In [1]: import numpy as np

In [2]: from numpy import linalg as LA

In [3]: np.set_printoptions(suppress=True, linewidth=100)

In [4]: rnd = lambda a: np.round(a, 1) + 0

In [5]: X = np.loadtxt("data.csv", delimiter=",")

In [6]: X
Out[6]: 
array([[0., 3., 1., 2., 2., 0., 1., 2., 0., 1., 0., 2., 3.],
       [0., 0., 1., 2., 3., 1., 1., 2., 0., 2., 1., 2., 0.],
       [0., 0., 0., 0., 3., 2., 0., 3., 1., 1., 0., 2., 2.],
       [0., 0., 0., 0., 2., 1., 1., 0., 3., 1., 2., 3., 2.],
       [0., 0., 0., 0., 0., 3., 1., 0., 3., 0., 0., 1., 3.],
       [0., 0., 0., 0., 0., 0., 3., 0., 0., 0., 2., 1., 1.],
       [0., 0., 0., 0., 0., 0., 0., 2., 2., 0., 3., 1., 0.],
       [0., 0., 0., 0., 0., 0., 0., 0., 1., 0., 3., 2., 1.],
       [0., 0., 0., 0., 0., 0., 0., 0., 0., 1., 2., 0., 3.],
       [0., 0., 0., 0., 0., 0., 0., 0., 0., 0., 0., 0., 3.],
       [0., 0., 0., 0., 0., 0., 0., 0., 0., 0., 0., 0., 1.],
       [0., 0., 0., 0., 0., 0., 0., 0., 0., 0., 0., 0., 1.],
       [0., 0., 0., 0., 0., 0., 0., 0., 0., 0., 0., 0., 0.]])

In [7]: other = np.array([[-1, 2],
   ...:     [2, 3],
   ...:     [0, 3],
   ...:     [-1, -1],
   ...:     [-2, 0],
   ...:     [-1, 3],
   ...:     [1, -3],
   ...:     [3, 1],
   ...:     [-1, -3],
   ...:     [0, -3],
   ...:     [3, 0],
   ...:     [2, 3],
   ...:     [1, 3]])

In [8]: X @ other
Out[8]: 
array([[14., 21.],
       [ 5.,  3.],
       [ 6., 15.],
       [ 7.,  3.],
       [ 0.,  9.],
       [12., -3.],
       [15., -1.],
       [13.,  6.],
       [ 9.,  6.],
       [ 3.,  9.],
       [ 1.,  3.],
       [ 1.,  3.],
       [ 0.,  0.]])

In [9]: other.T @ X.T
Out[9]: 
array([[14.,  5.,  6.,  7.,  0., 12., 15., 13.,  9.,  3.,  1.,  1.,  0.],
       [21.,  3., 15.,  3.,  9., -3., -1.,  6.,  6.,  9.,  3.,  3.,  0.]])

In [10]: LA.matrix_rank(np.vstack([X, other.T]))
Out[10]: np.int64(12)

In [11]: np.einsum("ij->j", X)
Out[11]: array([ 0.,  3.,  2.,  4., 10.,  7.,  7.,  9., 10.,  6., 13., 14., 20.])

In [12]: np.einsum("ik,kj->ji", X, other)
Out[12]: 
array([[14.,  5.,  6.,  7.,  0., 12., 15., 13.,  9.,  3.,  1.,  1.,  0.],
       [21.,  3., 15.,  3.,  9., -3., -1.,  6.,  6.,  9.,  3.,  3.,  0.]])

In [13]: th = np.radians(72)

In [14]: r_ = np.eye(13)

In [15]: r_[11, 11] = r_[4, 4] = np.cos(th)

In [16]: r_[11, 4], r_[4, 11] = -np.sin(th), np.sin(th)

In [17]: other = X @ r_.T

In [18]: rnd(LA.det(r_)), rnd(np.trace(r_))
Out[18]: (np.float64(1.0), np.float64(11.6))

In [19]: LA.lstsq(X[:-1].T, X[-1])[2]
Out[19]: np.int32(10)

In [20]: np.allclose(X[:-1].T @ LA.lstsq(X[:-1].T, X[-1])[0], X[-1])
Out[20]: True

In [21]: np.unique(X.round(6), axis=0).shape
Out[21]: (12, 13)

In [22]: np.abs(np.diag(LA.qr(X)[1])) > 1e-9
Out[22]: array([False, False, False, False, False, False, False, False, False, False, False, False, False])

In [23]: W0 = np.load("test17.npy")

In [24]: W0
Out[24]: 
array([[  0.6,   2.7,  -0.3,  -1.2,  -0.6,   6.1,  -4.6,   3.1,  -1. ,   0. ,   0.4,  -0.1],
       [  3.9,   3.2,   0.7,  -7.9,  -3.9,   2.3,  -0.7,   1.6,   0.7,   5.1,  -2.8,  -2.6],
       [  0.8,   6.6,  -0.1,  -1.8,   0.2,  11.5,  -9.5,   5. ,  -3.5,  -2.6,   1.6,   1.6],
       [ -1.3,  -1.5,  -1.6,   1.5,  -3.4,   8.1,  -1.7,  -1.5,   2.9,   4.8,  -1.2,  -5.8],
       [  1.2,  -3.1,   1. ,  -1.9,  -1.4,  -7.8,   6.6,  -3.6,   2.8,   3.2,  -2.8,  -2.2],
       [ -4.1,  -5. ,  -1.2,   8.2,   0.3,   1. ,   3.1,  -3.7,   2.5,   0.5,   0.6,  -3.1],
       [ -2.9,  -4.1,  -1.8,   6.9,  -0.2,   3.5,   1. ,  -3. ,   2.7,   1.3,   0.2,  -3.8],
       [  1.1,   4.4,   0.2,  -2.8,   0.9,   3.8,  -4.3,   3.7,  -2.9,  -2.7,   0.5,   2.1],
       [  3. ,  -1.3,   2.3,  -5.8,  -0.8, -12. ,   7. ,  -1.5,   0.3,   1.2,  -1.9,   1.6],
       [ -1.8,   4.4,  -1.7,   2.8,  -0.1,  14.5,  -9.4,   4.2,  -1.7,  -2. ,   3.1,  -0.5],
       [  1.5,   2.8,   1.8,  -3.4,   1.9,  -3.4,  -1. ,   2.8,  -2.9,  -3.7,   1.3,   5.7],
       [  0. ,  -3.7,   0. ,   0.3,  -0.8,  -4.6,   4.6,  -2.9,   2.1,   2.5,  -1.3,  -1.7],
       [  1.4,  -0.7,   0.4,  -2.5,  -1.1,  -3.2,   1. ,  -0.2,   0.1,   1.2,  -1. ,  -0.2],
       [ -0.1,  -1. ,   1.1,  -0.2,   1.1,  -6.7,   3.4,  -0.5,  -1.2,  -1.9,   0.4,   2. ],
       [  1.9,   1.2,   1.3,  -3.1,   1.5,  -7.1,   1.9,   0.7,  -2.3,  -3.1,  -0.2,   4.4],
       [  2.8,   2.9,   0.7,  -5.6,  -0.7,  -0.6,  -1. ,   3.1,  -1.2,   1.4,  -0.7,   1.3],
       [ -1.3,  -1.1,   0.9,   3. ,   3.6,  -4.8,   1.4,  -0.6,  -2.3,  -5.3,   2.5,   4.8],
       [ -2.7,  -1.8,  -0.3,   4.7,   2.1,  -1.9,   1.3,  -1.2,  -0.2,  -2.9,   1.7,   2.7]])

In [25]: other = np.c_[W0[:, :1] @ np.array([[-2]]), np.array([-5, -8, -6, -2, -3, 0, 2, 3, 0, -4, 6, -3, 0, 9, 8, -1, 1, -6])]

In [26]: other
Out[26]: 
array([[-1.2, -5. ],
       [-7.8, -8. ],
       [-1.6, -6. ],
       [ 2.6, -2. ],
       [-2.4, -3. ],
       [ 8.2,  0. ],
       [ 5.8,  2. ],
       [-2.2,  3. ],
       [-6. ,  0. ],
       [ 3.6, -4. ],
       [-3. ,  6. ],
       [ 0. , -3. ],
       [-2.8,  0. ],
       [ 0.2,  9. ],
       [-3.8,  8. ],
       [-5.6, -1. ],
       [ 2.6,  1. ],
       [ 5.4, -6. ]])

In [27]: LA.matrix_rank(np.c_[W0, other])
Out[27]: np.int64(13)

In [28]: rnd(LA.norm(other - W0 @ LA.lstsq(W0, other)[0], axis=0))
Out[28]: array([ 0. , 12.6])

In [29]: Q, r_ = LA.qr(other)

In [30]: np.allclose(r_.T @ r_, other.T @ other)
Out[30]: True

In [31]: Q.shape, r_.shape
Out[31]: ((18, 2), (2, 2))

In [32]: rnd(np.trace(Q @ Q.T))
Out[32]: np.float64(2.0)

In [33]: rnd(r_)
Out[33]: 
array([[18.2,  0. ],
       [ 0. , 19.9]])

In [34]: rnd(np.abs(np.diag(r_)))
Out[34]: array([18.2, 19.9])

In [35]: rnd(Q.T @ Q)
Out[35]: 
array([[1., 0.],
       [0., 1.]])

In [36]: rnd(abs(r_[0, 0])), rnd(LA.norm(other[:, 0]))
Out[36]: (np.float64(18.2), np.float64(18.2))

In [37]: rnd(Q)
Out[37]: 
array([[-0.1, -0.3],
       [-0.4, -0.4],
       [-0.1, -0.3],
       [ 0.1, -0.1],
       [-0.1, -0.2],
       [ 0.5,  0. ],
       [ 0.3,  0.1],
       [-0.1,  0.2],
       [-0.3,  0. ],
       [ 0.2, -0.2],
       [-0.2,  0.3],
       [ 0. , -0.2],
       [-0.2,  0. ],
       [ 0. ,  0.5],
       [-0.2,  0.4],
       [-0.3, -0.1],
       [ 0.1,  0.1],
       [ 0.3, -0.3]])

In [38]: vec = np.array([-2, -2])

In [39]: rnd(Q @ (2 * vec))
Out[39]: 
array([ 1.3,  3.3,  1.6, -0.2,  1.1, -1.8, -1.7, -0.1,  1.3,  0. , -0.5,  0.6,  0.6, -1.9, -0.8,
        1.4, -0.8,  0. ])

In [40]: rnd((Q * vec).sum(axis=1))
Out[40]: 
array([ 0.6,  1.7,  0.8, -0.1,  0.6, -0.9, -0.8, -0.1,  0.7,  0. , -0.3,  0.3,  0.3, -0.9, -0.4,
        0.7, -0.4,  0. ])

In [41]: rnd(Q @ np.eye(2)[1])
Out[41]: 
array([-0.3, -0.4, -0.3, -0.1, -0.2,  0. ,  0.1,  0.2,  0. , -0.2,  0.3, -0.2,  0. ,  0.5,  0.4,
       -0.1,  0.1, -0.3])

In [42]: np.sign((Q @ vec).round(6))
Out[42]: array([ 1.,  1.,  1., -1.,  1., -1., -1., -1.,  1.,  1., -1.,  1.,  1., -1., -1.,  1., -1.,  1.])
